>>> import numpy as np
>>> np.set_printoptions(suppress=True, linewidth=140)
>>> rd = lambda a: np.round(a, 1) + 0
>>> J = np.load("layer4.npy")
>>> print(J)
[[ 3  0  2]
 [-1  0 -1]
 [ 2  2  2]
 [ 3 -1  1]
 [-1  2  1]]
>>> P = J @ np.linalg.solve(J.T @ J, J.T)
>>> print(rd(P @ J[:, 0]))
[ 3. -1.  2.  3. -1.]
>>> print(rd(np.diag(P)))
[0.5 0.4 0.9 0.5 0.7]
>>> print(np.linalg.matrix_rank(np.eye(5) - P))
2
>>> rng = np.random.default_rng(79560)
>>> M2 = J + rng.integers(-2, 3, (5, 2)) @ rng.integers(-2, 3, (2, 3))
>>> print(M2)
[[ 5  0  1]
 [-3 -1  3]
 [ 0  1  6]
 [ 5 -1  0]
 [-1  3 -2]]
>>> print(M2 - J)
[[ 2  0 -1]
 [-2 -1  4]
 [-2 -1  4]
 [ 2  0 -1]
 [ 0  1 -3]]
>>> print(rd(np.linalg.svd(M2 - J, compute_uv=False)))
[7.5 2.4 0. ]
>>> K = np.load("test3.npy")
>>> print(K)
[[-1.6  2.3  1.   0.3]
 [ 0.1 -3.6 -3.   0. ]
 [ 3.4  2.5 -0.2 -1.4]
 [-2.6 -4.8 -4.2  0.8]
 [ 6.4  2.4 -1.1 -2.6]
 [-1.5 -1.6 -1.7  0.2]
 [-3.3  1.9  5.3  2. ]
 [ 3.1 -0.8 -4.1 -1.9]
 [ 0.2  4.5  3.1 -0.5]
 [-0.2  5.5  5.1  0.1]]
>>> Z = K[[4, 9]].astype(float)
>>> for _ in range(3):
...     labels = np.linalg.norm(K[:, None] - Z, axis=-1).argmin(axis=1)
...     Z = np.array([K[labels == j].mean(axis=0) for j in range(2)])
... 
>>> print(labels)
[1 0 0 0 0 0 1 0 1 1]
>>> print(np.bincount(labels))
[6 4]
>>> print(rd(Z[1] - Z[0]))
[-2.7  4.5  6.   1.3]
>>> m1 = np.array([[-0.7, -0.4, 0.6],
...     [-0.7, -0.7, 0.9],
...     [1.9, 1.0, -1.9],
...     [2.0, 0.9, -2.1],
...     [2.4, 0.9, -2.3],
...     [1.8, 0.9, -2.0],
...     [-1.9, -0.9, 2.1],
...     [4.1, 2.3, -4.3],
...     [1.0, 0.6, -1.3],
...     [-2.7, -1.3, 2.7],
...     [0.6, 0.4, -0.5]])
>>> M2 = np.c_[m1[:, :2] @ np.array([[0, 3], [-1, -1]]), np.array([2, -2, -1, 1, 0, 0, 1, 1, 2, -2, 0])]
>>> print(rd(M2))
[[ 0.4 -1.7  2. ]
 [ 0.7 -1.4 -2. ]
 [-1.   4.7 -1. ]
 [-0.9  5.1  1. ]
 [-0.9  6.3  0. ]
 [-0.9  4.5  0. ]
 [ 0.9 -4.8  1. ]
 [-2.3 10.   1. ]
 [-0.6  2.4  2. ]
 [ 1.3 -6.8 -2. ]
 [-0.4  1.4  0. ]]
>>> print(rd(np.linalg.norm(M2 - m1 @ np.linalg.lstsq(m1, M2)[0], axis=0)))
[0.  0.  3.7]
>>> print(np.linalg.matrix_rank(np.c_[m1, M2]))
4
>>> print(rd(np.linalg.lstsq(m1, M2[:, 0])[0]))
[ 0. -1.  0.]
>>> print(np.linalg.matrix_rank(M2))
3
>>> print(rd(np.linalg.norm(np.linalg.qr(m1)[0].T @ M2, axis=0) ** 2 / ((M2 ** 2).sum(axis=0) + 1e-12)))
[1.  1.  0.3]
>>> mat = np.array([[1, -3, 9, -27], [1, -2, 4, -8], [1, -1, 1, -1], [1, 0, 0, 0]])
>>> th = np.radians(45)
>>> Rm = np.eye(4)
>>> Rm[1, 1] = Rm[0, 0] = np.cos(th)
>>> Rm[1, 0], Rm[0, 1] = -np.sin(th), np.sin(th)
>>> print(rd(Rm))
[[ 0.7  0.7  0.   0. ]
 [-0.7  0.7  0.   0. ]
 [ 0.   0.   1.   0. ]
 [ 0.   0.   0.   1. ]]
>>> M2 = mat @ Rm.T
>>> print(rd(np.abs(M2 - mat).max(axis=0)))
[2.4 0.7 0.  0. ]
>>> print(np.allclose(mat @ mat.T, M2 @ M2.T))
True
>>> print(rd(np.linalg.svd(mat, compute_uv=False)), rd(np.linalg.svd(M2, compute_uv=False)))
[30.1  2.2  0.9  0.2] [30.1  2.2  0.9  0.2]
>>> print(rd(np.linalg.det(Rm)), rd(np.trace(Rm)))
1.0 3.4
